$ python -q
>>> import numpy as np
>>> np.set_printoptions(precision=4, suppress=True, linewidth=120, sign=" ")
>>> m1 = np.load("a.npy")
>>> m1
array([[ 0.25  ,  0.25  ,  0.25  ,  0.    ,  0.25  ,  0.    ],
       [ 0.    ,  0.3333,  0.1667,  0.1667,  0.1667,  0.1667],
       [ 0.    ,  0.    ,  0.5   ,  0.    ,  0.    ,  0.5   ],
       [ 0.25  ,  0.    ,  0.    ,  0.25  ,  0.25  ,  0.25  ],
       [ 0.    ,  0.    ,  0.25  ,  0.25  ,  0.25  ,  0.25  ],
       [ 0.    ,  0.    ,  0.    ,  0.    ,  0.    ,  1.    ]])
>>> # row-stochastic, so 1 is an eigenvalue
>>> (m1 + m1.T) / 2
array([[ 0.25  ,  0.125 ,  0.125 ,  0.125 ,  0.125 ,  0.    ],
       [ 0.125 ,  0.3333,  0.0833,  0.0833,  0.0833,  0.0833],
       [ 0.125 ,  0.0833,  0.5   ,  0.    ,  0.125 ,  0.25  ],
       [ 0.125 ,  0.0833,  0.    ,  0.25  ,  0.25  ,  0.125 ],
       [ 0.125 ,  0.0833,  0.125 ,  0.25  ,  0.25  ,  0.125 ],
       [ 0.    ,  0.0833,  0.25  ,  0.125 ,  0.125 ,  1.    ]])
>>> np.linalg.determinant(m1)
Traceback (most recent call last):
  File "<python-input-6>", line 1, in <module>
    np.linalg.determinant(m1)
    ^^^^^^^^^^^^^^^^^^^^^
AttributeError: module 'numpy.linalg' has no attribute 'determinant'
>>> round(float(np.abs(np.linalg.eigvals(m1)).max()), 4)
1.0
>>> (m1 - m1.T) / 2
array([[ 0.    ,  0.125 ,  0.125 , -0.125 ,  0.125 ,  0.    ],
       [-0.125 ,  0.    ,  0.0833,  0.0833,  0.0833,  0.0833],
       [-0.125 , -0.0833,  0.    ,  0.    , -0.125 ,  0.25  ],
       [ 0.125 , -0.0833,  0.    ,  0.    ,  0.    ,  0.125 ],
       [-0.125 , -0.0833,  0.125 ,  0.    ,  0.    ,  0.125 ],
       [ 0.    , -0.0833, -0.25  , -0.125 , -0.125 ,  0.    ]])
>>> np.allclose(m1 @ m1.T, m1.T @ m1)
False
>>> np.allclose(m1, m1.T)
False
>>> round(float(np.trace(m1)), 4)
2.5833
>>> np.sort(np.abs(np.linalg.eigvals(m1)))
array([ 0.1733,  0.2158,  0.2158,  0.5   ,  0.6455,  1.    ])
>>> C2 = m1.T @ m1
>>> np.allclose(C2, C2.T)
True
>>> np.round(np.trace(C2), 4), round(float((m1 ** 2).sum()), 4)
(np.float64(2.4722), 2.4722)
>>> C2
array([[ 0.125 ,  0.0625,  0.0625,  0.0625,  0.125 ,  0.0625],
       [ 0.0625,  0.1736,  0.1181,  0.0556,  0.1181,  0.0556],
       [ 0.0625,  0.1181,  0.4028,  0.0903,  0.1528,  0.3403],
       [ 0.0625,  0.0556,  0.0903,  0.1528,  0.1528,  0.1528],
       [ 0.125 ,  0.1181,  0.1528,  0.1528,  0.2153,  0.1528],
       [ 0.0625,  0.0556,  0.3403,  0.1528,  0.1528,  1.4028]])
>>> np.linalg.svd(m1, compute_uv=False) ** 2
array([ 1.5801,  0.5042,  0.2116,  0.1018,  0.0689,  0.0057])
>>> np.linalg.matrix_rank(C2)
np.int64(6)
>>> Y = m1 / np.sqrt((m1 ** 2).mean(axis=1, keepdims=True))
>>> m1 - m1.mean(axis=1, keepdims=True)
array([[ 0.0833,  0.0833,  0.0833, -0.1667,  0.0833, -0.1667],
       [-0.1667,  0.1667,  0.    ,  0.    ,  0.    ,  0.    ],
       [-0.1667, -0.1667,  0.3333, -0.1667, -0.1667,  0.3333],
       [ 0.0833, -0.1667, -0.1667,  0.0833,  0.0833,  0.0833],
       [-0.1667, -0.1667,  0.0833,  0.0833,  0.0833,  0.0833],
       [-0.1667, -0.1667, -0.1667, -0.1667, -0.1667,  0.8333]])
>>> np.linalg.matrix_rank(m1 - m1.mean(axis=1, keepdims=True))
np.int64(5)
>>> np.linalg.norm(Y, axis=1)
array([ 2.4495,  2.4495,  2.4495,  2.4495,  2.4495,  2.4495])
>>> X = np.array([[2, -5, 2], [-2, 1, -1], [0, 0, -4]])
>>> rng = np.random.default_rng(856780)
>>> idx = rng.permutation(3)
>>> Y = X[:, idx] * rng.choice([-1, 1], 3)
>>> Y
array([[ 2,  5, -2],
       [-2, -1,  1],
       [ 0,  0,  4]])
>>> Uu, _, VT = np.linalg.svd(X.T @ Y)
>>> idx
array([ 0,  1,  2])
>>> np.round(np.linalg.lstsq(X, Y)[0], 4) + 0
array([[ 1.,  0.,  0.],
       [ 0., -1.,  0.],
       [ 0.,  0., -1.]])
>>> arr = np.loadtxt("test0.csv", delimiter=",")
>>> arr
array([[ 0.,  2.,  0.,  3.],
       [ 0.,  2.,  0.,  2.],
       [ 2.,  2.,  6.,  0.],
       [ 0.,  2.,  0.,  4.],
       [ 2.,  2.,  6.,  0.],
       [ 3.,  2.,  8.,  0.],
       [ 3.,  2.,  8.,  0.],
       [ 0.,  2.,  0.,  3.],
       [ 1.,  2.,  4.,  0.],
       [ 0.,  2.,  0.,  4.],
       [ 0.,  2.,  0.,  3.],
       [ 2.,  2.,  6.,  0.],
       [ 0.,  2.,  2.,  1.],
       [ 3.,  2.,  8.,  0.],
       [ 0.,  2.,  0.,  4.],
       [ 0.,  2.,  0.,  4.],
       [ 0.,  2.,  2.,  1.],
       [ 1.,  2.,  4.,  0.],
       [ 1.,  2.,  4.,  0.],
       [ 2.,  2.,  6.,  0.],
       [ 3.,  2.,  8.,  0.],
       [ 0.,  2.,  0.,  2.],
       [ 0.,  2.,  0.,  2.],
       [ 1.,  2.,  4.,  0.],
       [ 0.,  2.,  0.,  3.],
       [ 0.,  2.,  2.,  1.],
       [ 0.,  2.,  2.,  1.],
       [ 1.,  2.,  4.,  0.]])
>>> X @ X
array([[ 14, -15,   1],
       [ -6,  11,  -1],
       [  0,   0,  16]])
>>> (X + X.T) / 2
array([[ 2. , -3.5,  1. ],
       [-3.5,  1. , -0.5],
       [ 1. , -0.5, -4. ]])
>>> assert X == X.T
Traceback (most recent call last):
  File "<python-input-35>", line 1, in <module>
    assert X == X.T
           ^^^^^^^^
ValueError: The truth value of an array with more than one element is ambiguous. Use a.any() or a.all()
>>> (X - X.T) / 2
array([[ 0. , -1.5,  1. ],
       [ 1.5,  0. , -0.5],
       [-1. ,  0.5,  0. ]])
>>> x0 = np.array([6, 1, 1, 1])
>>> y = arr @ x0
>>> y
array([  5.,   4.,  20.,   6.,  20.,  28.,  28.,   5.,  12.,   6.,   5.,  20.,   5.,  28.,   6.,   6.,   5.,  12.,
        12.,  20.,  28.,   4.,   4.,  12.,   5.,   5.,   5.,  12.])
>>> np.linalg.lstsq(arr, y)[0]
array([ 6.,  1.,  1.,  1.])
>>> y = y + 0.05 * rng.normal(size=28)
>>> y
array([  5.0742,   4.0831,  19.9941,   5.9947,  20.0417,  27.9631,  27.9385,   4.9659,  12.0017,   6.0054,   4.9848,
        20.0034,   4.979 ,  27.9901,   5.9751,   6.1027,   4.9881,  11.9891,  12.0293,  19.987 ,  28.0474,   3.9769,
         4.0002,  11.9576,   4.9131,   5.1554,   5.0002,  12.0214])
>>> c, *_ = np.linalg.lstsq(arr, y)
>>> [round(float(np.linalg.norm(np.linalg.solve(arr.T @ arr + lam * np.eye(4), arr.T @ y))), 2) for lam in (0, 1, 10, 100)]
[6.21, 4.43, 3.33, 2.65]
>>> np.round(arr.T @ (y - arr @ c), 4) + 0
array([ 0.,  0.,  0.,  0.])
>>> arr.sum(axis=1)
array([  5.,   4.,  10.,   6.,  10.,  13.,  13.,   5.,   7.,   6.,   5.,  10.,   5.,  13.,   6.,   6.,   5.,   7.,
         7.,  10.,  13.,   4.,   4.,   7.,   5.,   5.,   5.,   7.])
>>> arr[28]
Traceback (most recent call last):
  File "<python-input-47>", line 1, in <module>
    arr[28]
    ~~~^^^^
IndexError: index 28 is out of bounds for axis 0 with size 28
>>> arr.sum(axis=0)
array([ 25.,  56.,  84.,  38.])
>>> np.diff(arr, axis=0)
array([[ 0.,  0.,  0., -1.],
       [ 2.,  0.,  6., -2.],
       [-2.,  0., -6.,  4.],
       [ 2.,  0.,  6., -4.],
       [ 1.,  0.,  2.,  0.],
       [ 0.,  0.,  0.,  0.],
       [-3.,  0., -8.,  3.],
       [ 1.,  0.,  4., -3.],
       [-1.,  0., -4.,  4.],
       [ 0.,  0.,  0., -1.],
       [ 2.,  0.,  6., -3.],
       [-2.,  0., -4.,  1.],
       [ 3.,  0.,  6., -1.],
       [-3.,  0., -8.,  4.],
       [ 0.,  0.,  0.,  0.],
       [ 0.,  0.,  2., -3.],
       [ 1.,  0.,  2., -1.],
       [ 0.,  0.,  0.,  0.],
       [ 1.,  0.,  2.,  0.],
       [ 1.,  0.,  2.,  0.],
       [-3.,  0., -8.,  2.],
       [ 0.,  0.,  0.,  0.],
       [ 1.,  0.,  4., -2.],
       [-1.,  0., -4.,  3.],
       [ 0.,  0.,  2., -2.],
       [ 0.,  0.,  0.,  0.],
       [ 1.,  0.,  2., -1.]])
>>> np.count_nonzero(arr)
np.int64(73)
>>> np.zeros(28, 4)
Traceback (most recent call last):
  File "<python-input-51>", line 1, in <module>
    np.zeros(28, 4)
    ~~~~~~~~^^^^^^^
TypeError: Cannot interpret '4' as a data type
>>> proj = arr @ np.linalg.solve(arr.T @ arr, arr.T)
>>> np.round(proj @ arr[:, 3], 4) + 0
array([ 3.,  2.,  0.,  4.,  0.,  0.,  0.,  3.,  0.,  4.,  3.,  0.,  1.,  0.,  4.,  4.,  1.,  0.,  0.,  0.,  0.,  2.,
        2.,  0.,  3.,  1.,  1.,  0.])
>>> np.linalg.matrix_rank(np.eye(28) - proj)
np.int64(24)
>>> np.diag(proj)
array([ 0.0919,  0.235 ,  0.0735,  0.191 ,  0.0735,  0.1797,  0.1797,  0.0919,  0.0865,  0.191 ,  0.0919,  0.0735,
        0.1795,  0.1797,  0.191 ,  0.191 ,  0.1795,  0.0865,  0.0865,  0.0735,  0.1797,  0.235 ,  0.235 ,  0.0865,
        0.0919,  0.1795,  0.1795,  0.0865])
>>> round(float(np.trace(proj)), 4)
4.0
>>> np.round(np.linalg.eigvalsh(proj), 4) + 0
array([ 0.,  0.,  0.,  0.,  0.,  0.,  0.,  0.,  0.,  0.,  0.,  0.,  0.,  0.,  0.,  0.,  0.,  0.,  0.,  0.,  0.,  0.,
        0.,  0.,  1.,  1.,  1.,  1.])
>>> np.allclose(proj @ proj, proj)
True
>>> E = np.array([[0, 1, 0, 0, 1, 1, 0],
...     [1, 0, 1, 0, 1, 1, 0],
...     [0, 1, 0, 1, 1, 0, 0],
...     [0, 0, 1, 0, 0, 1, 0],
...     [1, 1, 1, 0, 0, 1, 1],
...     [1, 1, 0, 1, 1, 0, 1],
...     [0, 0, 0, 0, 1, 1, 0]])
>>> E
array([[ 0,  1,  0,  0,  1,  1,  0],
       [ 1,  0,  1,  0,  1,  1,  0],
       [ 0,  1,  0,  1,  1,  0,  0],
       [ 0,  0,  1,  0,  0,  1,  0],
       [ 1,  1,  1,  0,  0,  1,  1],
       [ 1,  1,  0,  1,  1,  0,  1],
       [ 0,  0,  0,  0,  1,  1,  0]])
>>> # rows and columns are dependent
>>> Y = E / np.linalg.norm(E, axis=1, keepdims=True)
>>> C2 = Y @ Y.T
>>> (np.abs(C2) > 0.9).astype(int)
array([[ 1,  0,  0,  0,  0,  0,  0],
       [ 0,  1,  0,  0,  0,  0,  0],
       [ 0,  0,  1,  0,  0,  0,  0],
       [ 0,  0,  0,  1,  0,  0,  0],
       [ 0,  0,  0,  0,  1,  0,  0],
       [ 0,  0,  0,  0,  0,  1,  0],
       [ 0,  0,  0,  0,  0,  0,  1]])
>>> np.linalg.norm(Y, axis=1)
array([ 1.,  1.,  1.,  1.,  1.,  1.,  1.])
>>> (C2 - 2 * np.eye(7)).round(6).argmax(axis=1)
array([ 6,  3,  5,  1,  1,  2,  0])
>>> np.round(np.degrees(np.arccos(np.clip(C2[2, 6], -1, 1))), 4)
np.float64(65.9052)
>>> C2[2]
array([ 0.6667,  0.2887,  1.    ,  0.    ,  0.2582,  0.7746,  0.4082])
>>> E.sum(axis=0)
array([ 3,  4,  3,  2,  5,  5,  2])
>>> np.trace(E @ E @ E) // 6
np.int64(6)
>>> np.argwhere(np.triu(E))
array([[ 0,  1],
       [ 0,  4],
       [ 0,  5],
       [ 1,  2],
       [ 1,  4],
       [ 1,  5],
       [ 2,  3],
       [ 2,  4],
       [ 3,  5],
       [ 4,  5],
       [ 4,  6],
       [ 5,  6]])
>>> low = np.diag(E.sum(axis=1)) - E
>>> low
array([[ 3, -1,  0,  0, -1, -1,  0],
       [-1,  4, -1,  0, -1, -1,  0],
       [ 0, -1,  3, -1, -1,  0,  0],
       [ 0,  0, -1,  2,  0, -1,  0],
       [-1, -1, -1,  0,  5, -1, -1],
       [-1, -1,  0, -1, -1,  5, -1],
       [ 0,  0,  0,  0, -1, -1,  2]])
>>> np.round(np.linalg.eigvalsh(low), 4) + 0
array([ 0.    ,  1.5972,  2.1345,  3.136 ,  4.864 ,  5.8655,  6.4028])
>>> low @ np.ones(7)
array([ 0.,  0.,  0.,  0.,  0.,  0.,  0.])
>>> np.linalg.matrix_rank(low)
np.int64(6)
>>> (np.linalg.eigvalsh(low) < 1e-8).sum()
np.int64(1)
>>> np.abs(np.diag(np.linalg.qr(E)[1])) > 1e-9
array([ True,  True,  True,  True,  True,  True, False])
>>> np.linalg.lstsq(E[:-1].T, E[-1])[2]
np.int32(6)
>>> np.round(E @ np.linalg.pinv(E) @ E, 4) + 0
array([[ 0.,  1.,  0.,  0.,  1.,  1.,  0.],
       [ 1.,  0.,  1.,  0.,  1.,  1.,  0.],
       [ 0.,  1.,  0.,  1.,  1.,  0.,  0.],
       [ 0.,  0.,  1.,  0.,  0.,  1.,  0.],
       [ 1.,  1.,  1.,  0.,  0.,  1.,  1.],
       [ 1.,  1.,  0.,  1.,  1.,  0.,  1.],
       [ 0.,  0.,  0.,  0.,  1.,  1.,  0.]])
>>> np.allclose(E[:-1].T @ np.linalg.lstsq(E[:-1].T, E[-1])[0], E[-1])
True
>>> feats = np.array([[-2, -1, -2, -1], [-1, 1, -1, 1], [-2, -1, -2, -1], [-1, 1, -1, 1]])
>>> feats
array([[-2, -1, -2, -1],
       [-1,  1, -1,  1],
       [-2, -1, -2, -1],
       [-1,  1, -1,  1]])
>>> rank = np.linalg.matrix_rank(feats)
>>> rank
np.int64(2)
>>> ns = np.linalg.svd(feats)[2][rank:].T
>>> np.round(feats @ ns, 4) + 0
array([[ 0.,  0.],
       [ 0.,  0.],
       [ 0.,  0.],
       [ 0.,  0.]])
>>> ns.shape
(4, 2)
>>> [int(np.linalg.matrix_rank(feats[:, :j + 1])) for j in range(4)]
[1, 2, 2, 2]
>>> [int(np.linalg.matrix_rank(feats[:i])) for i in range(1, len(feats) + 1)]
[1, 2, 2, 2]
>>> np.allclose(feats @ ns, 0)
True
>>> F = np.loadtxt("layer11.csv", delimiter=",")
>>> F
array([[-2., -5., -2., -3.],
       [-1., -4., -1., -2.],
       [ 1., -2.,  1.,  0.],
       [ 4.,  1.,  4.,  3.],
       [-2., -5., -2., -3.],
       [-1., -4., -1., -2.],
       [-1., -4., -1., -2.],
       [ 0., -3.,  0., -1.]])
>>> rank = np.linalg.matrix_rank(F)
>>> rank
np.int64(2)
>>> ns = np.linalg.svd(F)[2][rank:].T
>>> ns @ ns.T
array([[ 0.5833,  0.0833, -0.4167, -0.25  ],
       [ 0.0833,  0.0833,  0.0833, -0.25  ],
       [-0.4167,  0.0833,  0.5833, -0.25  ],
       [-0.25  , -0.25  , -0.25  ,  0.75  ]])
>>> np.round(F @ ns, 4) + 0
array([[ 0.,  0.],
       [ 0.,  0.],
       [ 0.,  0.],
       [ 0.,  0.],
       [ 0.,  0.],
       [ 0.,  0.],
       [ 0.,  0.],
       [ 0.,  0.]])
>>> [int(np.linalg.matrix_rank(F[:, :j + 1])) for j in range(4)]
[1, 2, 2, 2]
>>> [int(np.linalg.matrix_rank(F[:i])) for i in range(1, len(F) + 1)]
[1, 2, 2, 2, 2, 2, 2, 2]
>>> np.linalg.matrix_rank(F.T @ F), np.linalg.matrix_rank(F @ F.T)
(np.int64(2), np.int64(2))
>>> ns.shape
(4, 2)
>>> [int(np.linalg.matrix_rank(np.delete(F, i, axis=0))) for i in range(8)]
[2, 2, 2, 2, 2, 2, 2, 2]
>>> np.allclose(F @ ns, 0)
True
